% python3 -q
>>> import numpy as np
>>> np.set_printoptions(precision=1, suppress=True, linewidth=100, legacy="1.25")
>>> K = np.load("sample13.npy")
>>> print(K)
[[ 1.6  1.4  3.3  1.3]
 [ 3.   0.1  3.2  2.2]
 [ 3.4 -0.7  4.6  4. ]
 [ 2.2  0.1  2.8  4.3]
 [ 3.1  0.1  3.3  2.2]
 [ 2.9 -0.2  2.4  4.5]
 [ 4.  -0.1  1.7  2.8]
 [ 1.6 -0.3  3.9  4.6]
 [ 2.8  0.4  4.1  2.7]
 [ 1.8  0.4  1.9  2.3]
 [ 3.5  1.3  3.6  3.1]
 [ 3.1 -0.8  3.5  2.3]]
>>> rng = np.random.default_rng(76271)
>>> Y = K + rng.integers(-2, 3, (12, 1)) @ rng.integers(-2, 3, (1, 4))
>>> print(Y)
[[ 2.6 -0.6  2.3 -0.7]
 [ 2.   2.1  4.2  4.2]
 [ 1.4  3.3  6.6  8. ]
 [ 4.2 -3.9  0.8  0.3]
 [ 3.1  0.1  3.3  2.2]
 [ 4.9 -4.2  0.4  0.5]
 [ 3.   1.9  2.7  4.8]
 [ 1.6 -0.3  3.9  4.6]
 [ 2.8  0.4  4.1  2.7]
 [-0.2  4.4  3.9  6.3]
 [ 4.5 -0.7  2.6  1.1]
 [ 3.1 -0.8  3.5  2.3]]
>>> print(Y - K)
[[ 1. -2. -1. -2.]
 [-1.  2.  1.  2.]
 [-2.  4.  2.  4.]
 [ 2. -4. -2. -4.]
 [ 0.  0.  0.  0.]
 [ 2. -4. -2. -4.]
 [-1.  2.  1.  2.]
 [ 0.  0.  0.  0.]
 [ 0.  0.  0.  0.]
 [-2.  4.  2.  4.]
 [ 1. -2. -1. -2.]
 [ 0.  0.  0.  0.]]
>>> print(np.abs(Y - K).sum(axis=1))
[ 6.  6. 12. 12.  0. 12.  6.  0.  0. 12.  6.  0.]
>>> q, r_ = np.linalg.qr(K)
>>> print(q.round(1) + 0)
[[-0.2  0.6 -0.3  0.2]
 [-0.3  0.   0.   0.2]
 [-0.3 -0.4 -0.3  0.1]
 [-0.2  0.  -0.1 -0.5]
 [-0.3  0.   0.   0.3]
 [-0.3 -0.1  0.2 -0.5]
 [-0.4 -0.1  0.6  0. ]
 [-0.2 -0.2 -0.6 -0.4]
 [-0.3  0.1 -0.2  0.2]
 [-0.2  0.2  0.  -0.2]
 [-0.4  0.5  0.1 -0.1]
 [-0.3 -0.4 -0.1  0.4]]
>>> print(np.allclose(r_.T @ r_, K.T @ K))
True
>>> Xc = (K - K.mean(axis=0)) / K.std(axis=0)
>>> print(np.argwhere(np.abs(Xc) > 2))
[]
>>> print(Xc.std(axis=0))
[1. 1. 1. 1.]
>>> b = np.linalg.lstsq(np.delete(Xc, 1, axis=1), Xc[:, 1])[0]
>>> print(np.abs(b).argmax())
2
>>> print(round(1 - np.var(Xc[:, 1] - np.delete(Xc, 1, axis=1) @ b), 1))
0.3
>>> print(b.round(1) + 0)
[-0.3  0.  -0.4]
>>> mat = np.loadtxt("out8.csv", delimiter=",")
>>> print(mat)
[[-2.  1.  0.  0.  0.]
 [ 0. -2.  1.  0.  0.]
 [ 0.  0. -2.  1.  0.]
 [ 0.  0.  0. -2.  1.]
 [ 0.  0.  0.  0. -2.]]
>>> q = mat.astype(float).copy()
>>> for j in range(5):
...     q[:, j] -= q[:, :j] @ (q[:, :j].T @ q[:, j])
...     q[:, j] /= np.linalg.norm(q[:, j])
... 
>>> print(q.T @ mat)
[[ 2. -1.  0.  0.  0.]
 [ 0.  2. -1.  0.  0.]
 [ 0.  0.  2. -1.  0.]
 [ 0.  0.  0.  2. -1.]
 [ 0.  0.  0.  0.  2.]]
>>> print(q)
[[-1.  0.  0.  0.  0.]
 [ 0. -1.  0.  0.  0.]
 [ 0.  0. -1.  0.  0.]
 [ 0.  0.  0. -1.  0.]
 [ 0.  0.  0.  0. -1.]]
>>> w1 = np.array([[3, 0, -2, 0, 3],
...     [-1, 2, 3, -3, -3],
...     [2, 1, -1, 1, -3],
...     [-2, -3, -2, -1, 1],
...     [-3, 3, 0, -1, 0]])
>>> b = np.array([0, -2, -2, 5, -3])
>>> hid = np.maximum(mat @ w1 + b, 0)
>>> print((hid > 0).mean(axis=0))
[0.6 0.2 0.4 1.  0.2]
>>> Z = np.array([[-5, -3], [-1, 5], [-2, 5], [2, -1], [-5, -5]])
>>> print(hid @ Z)
[[ -6.  23.]
 [  4. -24.]
 [-16. -22.]
 [ -4.  36.]
 [-16. -25.]]
>>> print(w1 @ Z)
[[-26 -34]
 [  6  46]
 [  8   8]
 [ 10 -23]
 [ 10  25]]
>>> Y = mat / np.sqrt((mat ** 2).mean(axis=1, keepdims=True))
>>> print(np.linalg.matrix_rank(mat - mat.mean(axis=1, keepdims=True)))
4
>>> print(mat - mat.mean(axis=1, keepdims=True))
[[-1.8  1.2  0.2  0.2  0.2]
 [ 0.2 -1.8  1.2  0.2  0.2]
 [ 0.2  0.2 -1.8  1.2  0.2]
 [ 0.2  0.2  0.2 -1.8  1.2]
 [ 0.4  0.4  0.4  0.4 -1.6]]
>>> vec = np.array([1, 1, 2, 1, 1])
>>> rhs = mat @ vec
>>> print(rhs)
[-1.  0. -3. -1. -2.]
>>> print(np.linalg.solve(mat, rhs + mat[:, 4]))
[1. 1. 2. 1. 2.]
>>> print(np.linalg.solve(mat.T, mat[0]))
[ 1. -0. -0. -0. -0.]
>>> print(np.linalg.solve(mat, 2 * rhs))
[2. 2. 4. 2. 2.]
>>> print(np.linalg.solve(mat, rhs))
[1. 1. 2. 1. 1.]
>>> t = rng.uniform(0, 2 * np.pi, 24)
>>> q, _ = np.linalg.qr(np.array([[-0.9, -0.5], [0.7, -0.8], [-0.9, -0.4]]))
>>> arr = 3 * np.c_[np.cos(t), np.sin(t)] @ q.T
>>> print(arr.round(1) + 0)
[[ 1.5 -2.1  1.6]
 [-1.5 -2.2 -1.3]
 [ 0.4 -2.9  0.6]
 [ 1.6  2.1  1.3]
 [ 1.3 -2.3  1.4]
 [ 1.7 -1.8  1.7]
 [-0.9  2.7 -1.1]
 [ 2.2 -0.1  2.1]
 [-0.1 -3.   0.1]
 [-2.1 -1.  -1.9]
 [ 1.8 -1.6  1.8]
 [-0.9 -2.8 -0.6]
 [ 1.1  2.6  0.9]
 [ 1.8  1.9  1.5]
 [ 1.   2.8  0.7]
 [-1.6  2.  -1.6]
 [-2.2  0.  -2. ]
 [-1.9  1.2 -1.9]
 [ 2.2 -0.1  2.1]
 [ 2.1 -0.5  2. ]
 [-0.7  2.8 -0.9]
 [-1.6  1.9 -1.7]
 [ 1.2  2.6  0.9]
 [-1.7 -2.  -1.4]]
>>> print(np.round(arr @ np.linalg.pinv(arr) @ arr, 1) + 0)
[[ 1.5 -2.1  1.6]
 [-1.5 -2.2 -1.3]
 [ 0.4 -2.9  0.6]
 [ 1.6  2.1  1.3]
 [ 1.3 -2.3  1.4]
 [ 1.7 -1.8  1.7]
 [-0.9  2.7 -1.1]
 [ 2.2 -0.1  2.1]
 [-0.1 -3.   0.1]
 [-2.1 -1.  -1.9]
 [ 1.8 -1.6  1.8]
 [-0.9 -2.8 -0.6]
 [ 1.1  2.6  0.9]
 [ 1.8  1.9  1.5]
 [ 1.   2.8  0.7]
 [-1.6  2.  -1.6]
 [-2.2  0.  -2. ]
 [-1.9  1.2 -1.9]
 [ 2.2 -0.1  2.1]
 [ 2.1 -0.5  2. ]
 [-0.7  2.8 -0.9]
 [-1.6  1.9 -1.7]
 [ 1.2  2.6  0.9]
 [-1.7 -2.  -1.4]]
>>> try:
...     np.linalg.inv(arr)
... except np.linalg.LinAlgError as e:
...     print(repr(e))
... 
LinAlgError('Last 2 dimensions of the array must be square')
>>> print(np.linalg.lstsq(arr[:-1].T, arr[-1])[2])
2
>>> print(np.allclose(arr[:-1].T @ np.linalg.lstsq(arr[:-1].T, arr[-1])[0], arr[-1]))
True
>>> left, sig, Vh = np.linalg.svd(arr)
>>> V = Vh[:(sig > 1e-8).sum()]
>>> vec = arr[13] + 2 * arr[4] + rng.integers(2) * np.eye(3)[1]
>>> print(vec)
[ 4.4 -2.6  4.4]
>>> print(np.allclose(V.T @ V @ vec, vec))
True
>>> print(np.linalg.matrix_rank(np.vstack([arr, vec])))
2
>>> print(np.diag(V.T @ V))
[0.5 1.  0.5]
>>> Y = arr / np.sqrt((arr ** 2).mean(axis=1, keepdims=True))
>>> print(Y[9])
[-1.2 -0.6 -1.1]
>>> print(np.linalg.norm(Y, axis=1))
[1.7 1.7 1.7 1.7 1.7 1.7 1.7 1.7 1.7 1.7 1.7 1.7 1.7 1.7 1.7 1.7 1.7 1.7 1.7 1.7 1.7 1.7 1.7 1.7]
>>> rank = np.linalg.matrix_rank(arr)
>>> print(rank)
2
>>> N = np.linalg.svd(arr)[2][rank:].T
>>> print(N[:, 0] / N[np.abs(N[:, 0]).round(6).argmax(), 0])
[-0.9  0.1  1. ]
>>> print([int(np.linalg.matrix_rank(np.delete(arr, i, axis=0))) for i in range(24)])
[2, 2, 2, 2, 2, 2, 2, 2, 2, 2, 2, 2, 2, 2, 2, 2, 2, 2, 2, 2, 2, 2, 2, 2]
>>> data = 0.2 ** np.abs(np.subtract.outer(np.arange(4), np.arange(4)))
>>> print(data.round(1) + 0)
[[1.  0.2 0.  0. ]
 [0.2 1.  0.2 0. ]
 [0.  0.2 1.  0.2]
 [0.  0.  0.2 1. ]]
>>> w, V = np.linalg.eig(data)
>>> print(np.sort(np.linalg.eigvals(data.T)))
[0.7 0.8 1.1 1.4]
>>> print(round(float(np.prod(w)), 1))
0.9
>>> feats = np.load("layer14.npy")
>>> print(feats.round(1) + 0)
[[-38.7  -3.8 -38.3  -8.7]
 [-30.5  -3.3 -29.   -5.5]
 [-28.2  -3.2 -26.5  -4.6]
 [-24.   -3.1 -21.9  -3.3]
 [-14.8  -3.  -12.5  -0.8]
 [-14.4  -3.  -12.   -0.7]
 [ -5.4  -2.9  -4.1   0. ]
 [ -1.7  -1.6  -1.5  -0.4]
 [ -0.5  -0.5  -0.4  -0.2]
 [  7.4   8.9   9.7   6.2]
 [ 12.   14.   16.5  10.9]
 [ 14.6  16.6  20.4  13.6]
 [ 21.2  23.   30.4  20.5]
 [ 26.   27.3  37.5  25.3]
 [ 28.8  29.9  41.8  28.3]
 [ 30.2  31.1  44.   29.7]
 [ 34.4  34.7  50.3  34. ]
 [ 60.6  55.9  89.8  60.6]]
>>> print(round(np.linalg.norm(feats, "nuc"), 1))
270.7
>>> print(round(float(np.linalg.norm(feats[3] - feats[1])), 1))
9.9
>>> print(round(float(feats[3] @ feats[1]), 1))
1394.2
>>> print(round(np.linalg.norm(feats, 2), 1))
218.4
>>> Xc = feats - feats.mean(axis=0)
>>> left, sig, Vh = np.linalg.svd(Xc, full_matrices=False)
>>> print(np.abs(Vh[0]).argmax())
2
>>> print(np.round(Xc.mean(axis=0), 1) + 0)
[0. 0. 0. 0.]
>>> print(np.abs(left[:, 0]).argmax())
17
>>> print(Vh[0] * np.sign(Vh[0, np.abs(Vh[0]).argmax()]))
[0.5 0.4 0.7 0.4]
>>> print(np.searchsorted(np.cumsum(sig ** 2) / (sig ** 2).sum(), 0.9) + 1)
1
>>> print(np.round(sig ** 2 / (sig ** 2).sum(), 1) + 0)
[1. 0. 0. 0.]
>>> print(np.linalg.matrix_rank(Xc))
3
>>> X = np.array([[-0.9, -6.0, -1.9, -0.4],
...     [-0.3, -3.0, -1.5, -0.7],
...     [-1.6, 7.5, 0.4, -1.0],
...     [-0.6, -1.0, -0.4, -2.3],
...     [0.9, 0.0, -1.4, -0.5]])
>>> Z = feats[[1, 0]].astype(float)
>>> for _ in range(4):
...     z = np.linalg.norm(feats[:, None] - Z, axis=-1).argmin(axis=1)
...     Z = np.array([feats[z == j].mean(axis=0) for j in range(2)])
... 
>>> print(z)
[1 1 1 1 1 1 1 1 1 1 0 0 0 0 0 0 0 0]
>>> print(np.abs(Z[1] - Z[0]).argmax())
2
>>> print(np.bincount(z))
[ 8 10]
>>> print(Z[1] - Z[0])
[-43.6 -30.6 -55.  -29.7]
>>> Y = X + rng.integers(-2, 3, (5, 1)) @ rng.integers(-2, 3, (1, 4))
>>> print(Y)
[[-0.9 -6.  -1.9 -0.4]
 [-2.3 -5.  -1.5 -0.7]
 [-2.6  6.5  0.4 -1. ]
 [-0.6 -1.  -0.4 -2.3]
 [-1.1 -2.  -1.4 -0.5]]
>>> print(np.linalg.matrix_rank(Y - X, tol=1e-8))
1
>>> print(Y - X)
[[ 0.  0.  0.  0.]
 [-2. -2.  0.  0.]
 [-1. -1.  0.  0.]
 [ 0.  0.  0.  0.]
 [-2. -2.  0.  0.]]
